$ python3 -q
>>> import numpy as np
>>> np.set_printoptions(suppress=True, linewidth=160)
>>> tidy = lambda a: np.round(a, 2) + 0
>>> A = np.loadtxt("out11.csv", delimiter=",")
>>> A
array([[  1.51,  -2.5 ,   8.08, -14.85],
       [ -1.67,  -8.36, -10.86, -12.11],
       [  3.58,   2.24,   1.01, -29.67],
       [ -1.72,  -1.7 ,   7.95,   0.  ],
       [  3.77,  -0.8 ,  -7.13, -12.38],
       [  1.27,  -9.76,  -1.06,  16.02],
       [ -1.25,   6.47,  -5.57,  21.09],
       [ -4.27,   3.14,   6.2 ,  19.97],
       [ -2.48,   4.23,   7.93,   6.78],
       [ -3.72,   0.37, -11.57,  36.78],
       [  2.57,  12.42,  11.55,  12.29],
       [  4.23,  -4.15,   0.15,  13.14],
       [ -1.82,  -1.92,  -0.52,  -0.39],
       [  1.11,   1.9 ,  -8.38, -11.64],
       [  0.22,   3.03,  11.81,   5.81],
       [ -1.21,   3.09,  -2.09,  -5.85],
       [ -2.84,   0.31,  16.66,  17.98],
       [ -3.25,   0.87,  -3.41,  -9.91],
       [ -3.58,   1.17,  16.94, -30.38],
       [ -1.06,   9.19,   2.65,  14.99],
       [ -3.18,  10.95,   0.42,   5.18],
       [  0.55,   7.19,   6.31,  17.89],
       [  4.37,   4.3 ,   0.25, -40.47],
       [ -3.57,  -3.39,  12.9 ,   4.82],
       [ -0.31,   0.58, -10.74,  11.89],
       [  0.15,  -6.9 ,  14.16,   7.09],
       [  0.72,  -0.25,  14.36, -24.1 ],
       [ -2.41,   4.36,  -5.74,  29.82],
       [  1.71,   2.9 ,  23.71, -29.46],
       [ -0.4 ,  -1.66,   1.42,   0.54],
       [ -1.28,  -7.39,   6.69, -22.61],
       [ -3.6 ,  -0.34,  15.14,   3.33],
       [  3.97,   8.05,   3.74,  25.43],
       [ -0.25,   3.23,  -0.58,  29.33],
       [ -1.67,  -3.1 ,   7.49,  28.11],
       [  0.84,  -2.83,  -6.62,  -6.47],
       [  1.74,   0.67,  -0.56, -45.18],
       [  1.72,  -2.03,  -2.44, -10.73],
       [  3.08,  -7.74,  -6.22,  28.52],
       [ -5.31,   2.44,  -1.69,  -7.3 ]])
>>> Ac = (A - A.mean(axis=0)) / A.std(axis=0)
>>> tidy(Ac.std(axis=0))
array([1., 1., 1., 1.])
>>> np.argwhere(np.abs(Ac) > 2)
array([[ 5,  1],
       [10,  1],
       [20,  1],
       [22,  3],
       [28,  2],
       [36,  3]])
>>> beta = np.linalg.lstsq(np.delete(Ac, 3, axis=1), Ac[:, 3])[0]
>>> np.abs(beta).argmax()
np.int64(0)
>>> tidy(1 - np.var(Ac[:, 3] - np.delete(Ac, 3, axis=1) @ beta))
np.float64(0.11)
>>> tidy(beta)
array([-0.25,  0.13, -0.21])
>>> proj = A @ np.linalg.solve(A.T @ A, A.T)
>>> print(np.trace(proj))
4.0
>>> print(tidy(np.linalg.eigvalsh(proj)))
[0. 0. 0. 0. 0. 0. 0. 0. 0. 0. 0. 0. 0. 0. 0. 0. 0. 0. 0. 0. 0. 0. 0. 0. 0. 0. 0. 0. 0. 0. 0. 0. 0. 0. 0. 0. 1. 1. 1. 1.]
>>> tidy(proj @ A[:, 1])
array([-2.5 , -8.36,  2.24, -1.7 , -0.8 , -9.76,  6.47,  3.14,  4.23,  0.37, 12.42, -4.15, -1.92,  1.9 ,  3.03,  3.09,  0.31,  0.87,  1.17,  9.19, 10.95,
        7.19,  4.3 , -3.39,  0.58, -6.9 , -0.25,  4.36,  2.9 , -1.66, -7.39, -0.34,  8.05,  3.23, -3.1 , -2.83,  0.67, -2.03, -7.74,  2.44])
>>> np.allclose(proj @ proj, proj)
True
>>> t3 = np.stack([A, 3 * A, A[::-1]])
>>> tidy(np.linalg.norm(t3, axis=(1, 2)))
array([144.83, 434.5 , 144.83])
>>> t3.shape
(3, 40, 4)
>>> (t3 @ A.T).shape
(3, 40, 40)
>>> x = np.array([2, 1, 3, 0])
>>> y = A @ x
>>> beta, lr = np.zeros(4), 1 / np.linalg.norm(A, 2) ** 2
>>> for i in range(3):
...     beta -= lr * A.T @ (A @ beta - y)
...     if i % 1 == 0: print(i, round(np.linalg.norm(A @ beta - y), 2))
... 
0 141.19
1 115.64
2 95.36
>>> tidy(np.linalg.cond(A))
np.float64(8.23)
>>> r0 = np.array([3, 2, 3])
>>> tidy(np.polyval(r0, A[29]))
array([ 2.68,  7.95, 11.89,  4.95])
>>> E = np.load("case12.npy")
>>> E
array([[ 2,  3,  0,  0],
       [-4,  5,  0,  0],
       [ 0,  0,  2,  3],
       [ 0,  0, -4,  5]])
>>> Ac = A - A.mean(axis=0)
>>> V = np.linalg.svd(Ac)[2][:1]
>>> out = Ac - Ac @ V.T @ V
>>> tidy(np.cov(Ac @ V.T, rowvar=False))
np.float64(423.24)
>>> tidy((Ac @ V.T).std(axis=0))
array([20.31])
>>> tidy(np.diag(V.T @ V))
array([0.  , 0.  , 0.01, 0.99])
>>> def softmax(z):
...     e = np.exp(z - z.max(axis=-1, keepdims=True))
...     return e / e.sum(axis=-1, keepdims=True)
... 
>>> print(tidy(softmax(10 * E[3])))
[0. 0. 0. 1.]
>>> softmax(E).sum(axis=1)
array([1., 1., 1., 1.])
>>> att = E @ E.T / np.sqrt(4)
>>> tidy(softmax(att))
array([[0.95, 0.05, 0.  , 0.  ],
       [0.  , 1.  , 0.  , 0.  ],
       [0.  , 0.  , 0.95, 0.05],
       [0.  , 0.  , 0.  , 1.  ]])
>>> tidy(softmax(att)[3] @ E)
array([ 0.,  0., -4.,  5.])
>>> softmax(att).round(6).argmax(axis=1)
array([0, 1, 2, 3])
>>> rng = np.random.default_rng(763693)
>>> lab = rng.permutation(4)
>>> out = E[:, lab] * rng.choice([-1, 1], 4)
>>> out
array([[ 3,  2,  0,  0],
       [ 5, -4,  0,  0],
       [ 0,  0,  2,  3],
       [ 0,  0, -4,  5]])
>>> Uu, _, Vt = np.linalg.svd(E.T @ out)
>>> tidy(np.linalg.lstsq(E, out)[0])
array([[0., 1., 0., 0.],
       [1., 0., 0., 0.],
       [0., 0., 1., 0.],
       [0., 0., 0., 1.]])
>>> tidy(Uu @ Vt)
array([[0., 1., 0., 0.],
       [1., 0., 0., 0.],
       [0., 0., 1., 0.],
       [0., 0., 0., 1.]])
>>> print(lab)
[1 0 2 3]
>>> np.einsum("ij,ji->", E, E)
np.int64(10)
>>> tidy(np.linalg.det(2 * E)), tidy(np.linalg.det(E))
(np.float64(7744.0), np.float64(484.0))
>>> print(np.einsum("ii->", E))
14
>>> F = np.load("data.npy")
>>> F
array([[ -5.02,  -5.26,   7.35,   1.55,  -4.46,  -5.45,  -8.9 ,  21.16,   2.99],
       [ -0.07,   9.95,  -5.21, -11.08,  -9.9 ,   2.49,  -7.22,  -0.37,   5.63],
       [ -6.72,  -5.  ,  13.24,   1.99,   7.36,  -3.77,  -0.55,   3.11,  -6.08],
       [  9.33,   0.22,   9.35,  -1.09,  -5.39,  -6.23,   3.35,  -3.09,  12.84],
       [ -0.55,  -4.17,   6.63,  -1.37,   2.16,   0.77,  -3.96,  -2.68,   2.51],
       [ -4.58,  -6.96,  -1.98,   3.32,   0.42,  -1.12,  -1.23,  -2.9 ,   8.78],
       [  3.55,   5.42,  -6.11,  -5.25,   3.52,  -7.23,   2.95,   0.43,  -0.5 ],
       [ -0.89,  -2.68, -11.49,   5.94,   2.49,  12.46,  -5.89,   0.71,   2.36],
       [  1.02,   4.75, -11.5 ,  -5.14,   5.84,  10.06,  -7.39,   3.04,  -3.33],
       [ -7.67,   7.84,  -6.26,  -3.62,  -0.38,   2.68,   3.92,   2.99,  -6.94],
       [  7.46,   4.51,   3.75,   9.47,   0.24,   5.05,   4.42,  -7.48,   1.58],
       [  4.14,   4.26,  -3.4 ,  -4.7 ,  -0.15,  -2.45,   1.43,  10.71,   0.97],
       [ 11.39,  -4.17,  -4.36,   8.22,  -3.92,   3.1 ,   0.07,   9.42,  -3.12],
       [  3.91,   3.63,  -9.86,  -2.78,   4.11,  -2.05,   2.54,  -0.93,   1.67],
       [ -6.93,  -4.08,   5.07,  -2.48,   8.33,   1.51,  -1.72,   9.44,   6.3 ],
       [-11.8 ,  -4.4 ,   4.57,   3.87,  -4.41,  -4.32,  -7.19,  -8.3 ,   6.55],
       [ -8.14,   7.94,  -3.3 ,   0.6 ,   8.32,   1.23,  -3.21,   5.11,   2.68],
       [ 10.37,  -4.45,  11.08,  -1.93,  -6.26,   5.68, -10.07,  -0.4 ,   0.13],
       [  4.64,   2.5 ,   2.53,  -7.5 ,   3.57,   7.9 ,   5.02,  -4.37,  13.1 ],
       [  7.09,  -3.91,   0.69,   2.18,  -7.6 ,  -7.2 ,  11.59,  -3.83,  -4.42],
       [ -1.31,   9.47, -15.37,  -6.96,   6.15,  10.98,   6.98,   1.59,   3.75],
       [ -0.11,   5.24, -12.71,   3.23,   3.55,   6.08,  -4.  ,  -5.26,   7.32],
       [ -3.53,  -3.07,  -0.51,  -9.03,  -1.12,   8.88,  -0.8 ,  -1.66,   4.03],
       [  6.7 ,  -9.38,   0.55,  -0.78,  -7.3 ,   6.44,   7.59,   7.63,  -4.83],
       [  8.04,   0.58,   0.34,  -0.44,  -4.2 ,  -1.56,  -0.08,   2.25,  -0.13],
       [  2.18,  10.09,  -3.34,  -1.24,  -3.03,   6.88,   6.72,  -2.29,  -7.15],
       [ -4.82,  -6.84, -12.35,  -3.  ,  18.12,  10.18,  -1.1 ,   0.71,   0.46],
       [ 14.24,   8.35,  -2.01,   2.26,   3.26,   8.04,  -8.76,   0.59,  13.79],
       [  7.66, -14.07,  -1.83,   7.21,  -4.44,  -3.44,  12.52,   6.36, -15.23],
       [  0.83,  -3.66,  -1.  ,   7.81,   8.71,   6.56, -10.35,  -0.36,  -4.55],
       [  5.92,   0.82, -10.97,  -4.08, -10.41,  -5.92,   3.15,   6.17,  -2.29],
       [  0.37,  -1.41,   1.59,  -0.45,  13.04,  -0.46,  -1.9 ,   2.99,   2.67],
       [  2.83,   5.06,  -3.16,  -8.12,   8.25,  13.01,  -5.96, -10.83,   2.54],
       [  5.05,  -2.39,  -8.85,  -9.36,  -1.95,   1.45,  -5.43, -11.87,   0.62],
       [ -0.24,  13.48,   8.78, -10.36,  -9.96,  -3.84,   5.57,  -3.01,   5.91],
       [ -6.27,   5.11,  -0.84,   6.5 ,  -0.93,   7.05,  -7.83,   7.38,  -4.33],
       [  3.57,   4.59,   5.74,   0.63,  -5.86,   2.76,   6.15,   1.97,   3.93],
       [-19.12,  -9.56,  -9.38,   6.63,   8.81,   6.45, -11.42,   2.58,   0.67]])
>>> out = np.c_[F[:, :8] @ np.array([[3, 2, 3, 1, 0, 1, 3, -1],
...     [2, -2, 0, 3, 0, -2, 2, -1],
...     [-2, -2, 3, -3, -2, -1, -1, -2],
...     [-3, -2, -1, 2, -1, -3, -3, 2],
...     [2, 0, 2, -1, 2, 1, 0, 3],
...     [-1, -1, 0, -2, 3, 3, 0, 0],
...     [3, 1, 0, 2, 1, -3, 3, 1],
...     [-1, 1, -2, 3, 3, -2, 1, 3]]), np.array([-2, 3, 0, -4, -2, 1, -5, -5, 3, -2, 1, 5, 3, -4, 3, 5, -2, 0, 4, 0, -2, 2, 5, 4, -5, -4, -4, 5, 3, 0, 5, -3, 3, -4, 5, -2, -1, 5])]
>>> tidy(out)
array([[ -96.26,    0.39,  -45.8 ,   21.29,   13.06,  -42.93,  -43.12,   39.88,   -2.  ],
       [  19.77,    2.46,  -23.82,   12.62,    0.84,   38.45,   36.11,  -59.65,    3.  ],
       [ -48.88,  -27.57,   26.07,  -49.05,  -16.28,  -24.45,  -47.91,   20.08,    0.  ],
       [  21.59,    8.19,   52.53,   -4.96,  -53.  ,  -25.14,   29.31,  -52.52,   -4.  ],
       [ -24.79,  -10.69,   29.29,  -55.35,  -17.26,   26.98,  -27.07,  -16.8 ,   -2.  ],
       [ -32.49,   -0.93,  -16.36,  -22.22,  -11.81,    7.91,  -42.23,   13.47,    1.  ],
       [  72.15,   29.59,    3.75,   45.77,    7.06,  -13.31,   52.63,    7.55,   -5.  ],
       [ -28.73,   -2.96,  -39.52,    0.36,   55.64,   54.26,  -31.32,   42.14,   -5.  ],
       [  27.39,   11.41,  -20.7 ,    7.87,   71.73,   70.55,   20.35,   26.2 ,    3.  ],
       [  21.38,   -7.03,  -44.91,   39.22,   36.31,  -16.31,   24.54,   16.86,   -2.  ],
       [  11.66,  -28.65,   39.6 ,    4.74,  -19.36,  -16.63,    5.02,  -17.83,    1.  ],
       [  37.57,   30.55,  -14.8 ,   57.76,   37.41,  -20.09,   53.44,   22.11,    5.  ],
       [ -10.26,   29.79,  -13.81,   54.52,   30.29,  -14.24,   15.16,   34.51,    3.  ],
       [  65.87,   29.5 ,   -4.99,   41.1 ,   24.32,    7.05,   43.88,   18.7 ,   -4.  ],
       [ -31.1 ,   -4.67,   -5.32,  -25.81,   40.13,    2.74,  -22.3 ,   47.5 ,    3.  ],
       [ -82.72,  -42.85,  -17.78,  -57.2 ,  -66.88,    1.62,  -90.25,  -30.52,    5.  ],
       [  -3.07,  -26.09,  -28.5 ,   24.91,   38.45,  -11.1 ,  -11.56,   45.08,   -2.  ],
       [ -42.17,   -4.81,   54.56,  -66.52,  -26.98,   55.77,  -13.69,  -61.99,    0.  ],
       [  55.03,    6.97,   44.89,  -32.89,   25.19,   40.56,   49.58,  -24.58,    4.  ],
       [  36.13,   31.22,   13.62,   31.34,  -40.26,  -48.63,   37.16,  -22.9 ,    0.  ],
       [  87.3 ,   20.69,  -33.96,   49.91,   94.69,   30.97,   73.79,   38.86,   -2.  ],
       [  20.16,   -7.08,  -24.07,   20.71,   27.75,   36.74,   -4.09,   17.62,    2.  ],
       [  -0.48,    6.82,   -2.01,  -52.49,   28.67,   61.45,    6.81,  -19.58,    5.  ],
       [  -3.32,   41.4 ,   -7.33,    7.84,   34.88,    1.24,   33.53,    8.6 ,    4.  ],
       [  16.59,   18.85,   12.68,   21.79,   -6.65,   -5.28,   28.27,  -16.11,   -5.  ],
       [  46.63,   -9.11,   -3.72,   35.83,   22.35,   -8.91,   51.65,  -17.31,   -4.  ],
       [  27.61,   24.17,  -13.69,  -32.84,   95.51,   80.75,   -9.38,   85.75,   -4.  ],
       [  28.27,   -4.93,   39.77,   14.75,   25.41,   45.25,   28.96,  -11.26,    5.  ],
       [   2.63,   55.02,  -11.32,   40.8 ,    8.85,  -49.04,   18.96,   42.77,    3.  ],
       [ -46.09,  -21.91,    9.82,  -35.14,   19.86,   45.88,  -58.67,   35.15,    0.  ],
       [  41.96,   55.54,  -44.23,   80.19,    9.1 ,  -22.47,   58.23,   -2.53,    5.  ],
       [  14.31,    2.83,   26.43,  -16.48,   29.04,   14.33,   -4.66,   43.15,   -3.  ],
       [  45.73,  -11.7 ,   45.29,  -67.43,   31.52,  107.05,   17.42,  -31.51,    3.  ],
       [  46.38,   32.55,   17.8 ,  -41.71,  -13.53,   89.19,   19.14,  -50.57,   -4.  ],
       [  43.4 ,  -17.88,   22.08,   12.89,  -42.1 ,  -37.07,   62.24,  -84.86,    5.  ],
       [ -66.19,  -41.58,  -44.45,   17.89,   28.78,   -6.2 ,  -43.36,   27.36,   -2.  ],
       [   8.52,   -9.42,   11.64,   19.93,   -3.49,  -33.21,   32.68,  -23.9 ,   -1.  ],
       [-103.28,  -28.91,  -79.67,  -43.21,   45.42,   46.75, -118.67,   83.45,    5.  ]])
>>> np.linalg.matrix_rank(out)
np.int64(9)
>>> print(tidy(np.linalg.norm(np.linalg.qr(F)[0].T @ out, axis=0) ** 2 / ((out ** 2).sum(axis=0) + 1e-12)))
[1.   1.   1.   1.   1.   1.   1.   1.   0.18]
